$ python3 -q
>>> import numpy as np
>>> np.set_printoptions(precision=2, suppress=True, linewidth=200, sign=" ")
>>> arr = np.load("w.npy")
>>> print(arr)
[[-5  4  1 -3  1 -2  5  2]
 [ 4 -5  4  1 -3  1 -2  5]
 [ 1  4 -5  4  1 -3  1 -2]
 [-3  1  4 -5  4  1 -3  1]
 [ 1 -3  1  4 -5  4  1 -3]
 [-2  1 -3  1  4 -5  4  1]
 [ 5 -2  1 -3  1  4 -5  4]
 [ 2  5 -2  1 -3  1  4 -5]]
>>> # equal to its transpose
>>> gram = arr.T @ arr
>>> print(np.linalg.svd(arr, compute_uv=False) ** 2)
[ 296.25  191.69   75.02   60.44   29.71    6.86    4.      2.02]
>>> print(np.diag(gram))
[ 85  97  73  78  78  73  97  85]
>>> print(np.allclose(gram, gram.T))
True
>>> print(gram)
[[ 85 -44   2  27 -42  44 -47  10]
 [-44  97 -50  -6  29 -44  62 -47]
 [  2 -50  73 -43 -10  42 -44  44]
 [ 27  -6 -43  78 -44 -10  29 -42]
 [-42  29 -10 -44  78 -43  -6  27]
 [ 44 -44  42 -10 -43  73 -50   2]
 [-47  62 -44  29  -6 -50  97 -44]
 [ 10 -47  44 -42  27   2 -44  85]]
>>> evals, evecs = np.linalg.eigh(arr)
>>> x = np.array([-2, -1, -3, 0, 0, -3, 2, 2])
>>> print(np.abs(arr).sum(axis=1).max(), round(np.abs(evals).max(), 2))
25 17.21
>>> print(np.linalg.eigvalsh(arr[1:, 1:]))
[-16.37 -12.05  -8.2   -4.95   1.22   2.58   2.78]
>>> print((np.sign(evecs[:, -1].round(6)) == np.sign(evecs[0, -1].round(6))).astype(int))
[ 1  1  1  0  0  1  1  1]
>>> B = np.array([[0, 0, 1],
...     [2, 3, 3],
...     [1, 1, 0],
...     [1, 2, 3],
...     [1, 1, 3],
...     [3, 2, 1],
...     [0, 3, 2],
...     [1, 1, 1]])
>>> print(B.T @ arr.T)
[[  3   0  -3   9   3 -10  11   4]
 [ 21 -11  11  -5   3   9 -13  21]
 [ 11 -15  25  -7  -8  20  -9  15]]
>>> print(np.einsum("ik,kj->ij", arr, B))
[[  3  21  11]
 [  0 -11 -15]
 [ -3  11  25]
 [  9  -5  -7]
 [  3   3  -8]
 [-10   9  20]
 [ 11 -13  -9]
 [  4  21  15]]
>>> print(np.linalg.matrix_rank(arr @ B))
3
>>> print(np.linalg.matrix_rank(np.vstack([arr, B.T])))
8
>>> print(np.vstack([arr, B.T]).shape)
(11, 8)
>>> print(np.allclose(arr @ arr.T, arr.T @ arr))
True
>>> print(np.sort(np.abs(np.linalg.eigvals(arr))))
[  1.42   2.     2.62   5.45   7.77   8.66  13.85  17.21]
>>> cent = np.array([[0.1, 0.5, -0.4], [-0.6, -1.5, 0.9]])
>>> rng = np.random.default_rng(52179)
>>> F = np.array([[3, 2],
...     [1, 1],
...     [0, 1],
...     [1, 1],
...     [1, 1],
...     [2, 3],
...     [0, 1],
...     [0, 2],
...     [0, 2],
...     [1, 1],
...     [2, 1],
...     [2, 1],
...     [2, 2],
...     [1, 1],
...     [0, 3],
...     [2, 0],
...     [1, 0],
...     [2, 3]]) @ cent + 0.1 * rng.normal(size=(18, 3))
>>> print(F)
[[-1.04 -1.41  0.73]
 [-0.55 -0.89  0.55]
 [-0.5  -1.4   0.83]
 [-0.42 -0.95  0.47]
 [-0.39 -0.9   0.54]
 [-1.42 -3.42  1.84]
 [-0.69 -1.67  1.01]
 [-1.12 -3.14  1.74]
 [-1.1  -3.06  1.75]
 [-0.7  -1.07  0.61]
 [-0.32 -0.48 -0.05]
 [-0.38 -0.63 -0.11]
 [-1.   -1.98  1.19]
 [-0.31 -1.08  0.44]
 [-2.07 -4.23  2.73]
 [ 0.02  1.3  -0.8 ]
 [ 0.1   0.64 -0.33]
 [-1.69 -3.62  1.79]]
>>> d = np.linalg.norm(F[:, None] - F[None], axis=-1)
>>> print((d + 1e9 * np.eye(18)).round(6).argmin(axis=1))
[  9   4   6   4   3  17   2   8   7   1  11  10   6   3  17  16  15   5]
>>> print(d[:5, :5])
[[ 0.    0.73  0.55  0.82  0.85]
 [ 0.73  0.    0.58  0.17  0.16]
 [ 0.55  0.58  0.    0.58  0.59]
 [ 0.82  0.17  0.58  0.    0.1 ]
 [ 0.85  0.16  0.59  0.1   0.  ]]
>>> print(d.shape)
(18, 18)
>>> print(np.flatnonzero(d[10] < d.mean() / 2))
[  1   3   4   9  10  11  13]
>>> print(np.linalg.norm(F, axis=1))
[ 1.9   1.19  1.7   1.14  1.12  4.14  2.07  3.76  3.7   1.42  0.58  0.74  2.52  1.21  5.44  1.53  0.73  4.38]
>>> cen = F - F.mean(axis=0)
>>> evecs = np.linalg.svd(cen)[2][:1]
>>> B = cen - cen @ evecs.T @ evecs
>>> print(np.cov(cen @ evecs.T, rowvar=False))
3.2292905222715254
>>> print((cen @ evecs.T).std(axis=0))
[ 1.75]
>>> print(np.diag(evecs.T @ evecs))
[ 0.09  0.66  0.24]
>>> K = np.array([[-2, 7, -9, -6, 0],
...     [1, 4, 0, 4, 4],
...     [-7, -7, 6, -5, -1],
...     [-8, -5, -7, -7, 7],
...     [-9, 9, 4, 6, -5],
...     [-4, 5, -7, -6, 5],
...     [3, 9, 4, -3, 8]])
>>> K[-1] = K[0] + 2 * K[1]
>>> print(K)
[[-2  7 -9 -6  0]
 [ 1  4  0  4  4]
 [-7 -7  6 -5 -1]
 [-8 -5 -7 -7  7]
 [-9  9  4  6 -5]
 [-4  5 -7 -6  5]
 [ 0 15 -9  2  8]]
>>> B = np.array([[1, 1], [4, 3], [7, 2], [8, 1], [2, 0]])
>>> print(np.einsum("ij,ij->i", K, K))
[ 170   49  160  236  239  151  374]
>>> print(np.vstack([K, B.T]).shape)
(9, 5)
>>> print(np.einsum("ik,kj->ji", K, B))
[[ -85   57  -35 -119   93  -71   29]
 [  -5   17  -21  -44   32   -9   29]]
>>> def softmax(z):
...     e = np.exp(z - z.max(axis=-1, keepdims=True))
...     return e / e.sum(axis=-1, keepdims=True)
... 
>>> print(np.round(softmax(K[2] + 2), 2) + 0)
[ 0.  0.  1.  0.  0.]
>>> print(softmax(K).sum(axis=1))
[ 1.  1.  1.  1.  1.  1.  1.]
>>> print(np.round(softmax(10 * K[2]), 2) + 0)
[ 0.  0.  1.  0.  0.]
>>> scores = K @ K.T / np.sqrt(5)
>>> print(softmax(scores).round(6).argmax(axis=1))
[ 6  6  2  3  4  6  6]
>>> print(np.round(softmax(scores + np.triu(np.full(scores.shape, -np.inf), 1)), 2) + 0)
[[ 1.    0.    0.    0.    0.    0.    0.  ]
 [ 0.    1.    0.    0.    0.    0.    0.  ]
 [ 0.    0.    1.    0.    0.    0.    0.  ]
 [ 0.    0.    0.    1.    0.    0.    0.  ]
 [ 0.    0.    0.    0.    1.    0.    0.  ]
 [ 0.02  0.    0.    0.    0.    0.98  0.  ]
 [ 0.    0.    0.    0.    0.    0.    1.  ]]
>>> f, r1 = K[2], K[0]
>>> print(f @ r1)
-59
>>> p = (f @ r1) / (f @ f) * f
>>> print(round((r1 - p) @ f, 2))
0.0
>>> print(np.outer(f, r1))
[[ 14 -49  63  42   0]
 [ 14 -49  63  42   0]
 [-12  42 -54 -36   0]
 [ 10 -35  45  30   0]
 [  2  -7   9   6   0]]
>>> print(round(float(np.linalg.norm(f + r1) ** 2 + np.linalg.norm(f - r1) ** 2), 2))
660.0
>>> print(p)
[ 2.58  2.58 -2.21  1.84  0.37]
>>> X = np.loadtxt("layer8.csv", delimiter=",")
>>> print(X)
[[ 16.  -2.  15.   1.  16. -14. -10.  12.   4.]
 [ -2.  -4.  13.  17.  -9.   4.   4. -10.   6.]
 [ 15.  13. -14.   0.   2.   3.  -2.  -5.  -1.]
 [  1.  17.   0.   6.  14.  -3.   2.  -1.   0.]
 [ 16.  -9.   2.  14. -14.   1.   6.  11.  -1.]
 [-14.   4.   3.  -3.   1.  -2.  -1.  -6. -10.]
 [-10.   4.  -2.   2.   6.  -1.  12.  12.   3.]
 [ 12. -10.  -5.  -1.  11.  -6.  12.  12.  -2.]
 [  4.   6.  -1.   0.  -1. -10.   3.  -2.   6.]]
>>> B = K[0, 0] * K[1:] - np.outer(K[1:, 0], K[0])
>>> print(B)
[[  0 -15   9  -2  -8]
 [  0  63 -75 -32   2]
 [  0  66 -58 -34 -14]
 [  0  45 -89 -66  10]
 [  0  18 -22 -12 -10]
 [  0 -30  18  -4 -16]]
>>> print(np.linalg.matrix_rank(B), np.linalg.matrix_rank(K))
4 5
>>> print(K[:, 0] / K[0, 0])
[ 1.  -0.5  3.5  4.   4.5  2.  -0. ]
>>> print(np.flatnonzero(~B.round(6).any(axis=1)))
[]
>>> m1 = np.loadtxt("run7.csv", delimiter=",")
>>> print(m1)
[[  3.75 -50.49 -14.26  21.14 -16.33  38.9 ]
 [  3.2  -48.92 -13.8   21.1  -16.34  38.9 ]
 [-20.45  10.91 -24.07  13.71   7.54   1.57]
 [  3.72 -49.75 -15.18  24.44 -17.3   37.56]
 [-21.7   10.7  -23.65  12.92   8.31   1.37]
 [  4.04 -48.09 -11.77  22.28 -16.71  38.17]
 [-19.66  10.05 -24.83  11.46   7.19  -0.42]
 [-19.94   9.48 -23.89  11.12   7.25  -0.19]
 [  2.54 -50.75 -13.51  21.97 -16.1   37.14]
 [-20.09  11.71 -24.46  13.86   6.87  -0.57]
 [-18.11  11.5  -23.4   10.83   8.25   1.92]
 [  4.79 -49.37 -14.22  23.41 -15.08  38.17]
 [  2.82 -50.03 -14.01  22.58 -18.03  37.36]
 [-19.66  10.01 -24.51  12.68   9.48  -0.02]
 [  4.75 -49.72 -13.1   22.4  -16.18  39.26]
 [  3.07 -49.89 -13.59  21.4  -16.77  38.47]
 [  3.27 -50.16 -14.07  21.31 -18.29  37.34]
 [  2.91 -51.54 -14.8   22.21 -16.72  38.41]
 [-19.12  10.76 -23.42  11.32   6.99  -0.54]
 [-19.78  10.56 -25.31  12.96   5.69  -0.48]
 [  2.96 -50.91 -13.14  22.2  -15.89  38.66]
 [  3.18 -53.14 -15.    22.51 -16.36  38.43]
 [  4.3  -50.35 -13.05  21.35 -15.73  38.99]
 [-20.6   10.87 -23.78  11.5    7.8   -0.48]
 [  5.26 -49.83 -13.98  20.95 -16.15  38.53]
 [-19.89  10.94 -23.27  12.16   7.7   -0.29]
 [-19.87   9.76 -22.16  13.03   8.24   1.36]
 [-19.67   9.32 -22.85  12.59   8.55   1.84]
 [  5.12 -49.52 -15.66  21.77 -17.87  37.62]]
>>> x = np.array([-2, 0, -2, -1, 1, 1])
>>> rhs = m1 @ x
>>> print(np.round(np.linalg.pinv(m1) @ m1, 2) + 0)
[[ 1.  0.  0.  0.  0.  0.]
 [ 0.  1.  0.  0.  0.  0.]
 [ 0.  0.  1.  0.  0.  0.]
 [ 0.  0.  0.  1.  0.  0.]
 [ 0.  0.  0.  0.  1.  0.]
 [ 0.  0.  0.  0.  0.  1.]]
>>> rhs = rhs + 0.05 * rng.normal(size=29)
>>> print(rhs)
[ 22.43  22.71  84.5   18.67  87.52  14.6   84.33  83.63  21.02  81.49  82.23  18.53  19.14  85.13  17.42  21.37  19.34  23.3   80.27  82.44  20.88  23.25  19.35  84.6   18.85  81.59  80.66  82.83
  18.98]
>>> b, *_ = np.linalg.lstsq(m1, rhs)
>>> print(np.round(m1.T @ (rhs - m1 @ b), 2) + 0)
[ 0.  0.  0.  0.  0.  0.]
>>> print([round(float(np.linalg.norm(np.linalg.solve(m1.T @ m1 + lam * np.eye(6), m1.T @ rhs))), 2) for lam in (0, 1, 10, 100)])
[3.32, 3.25, 2.83, 2.38]
>>> print(b.round())
[-2. -0. -2. -1.  1.  1.]
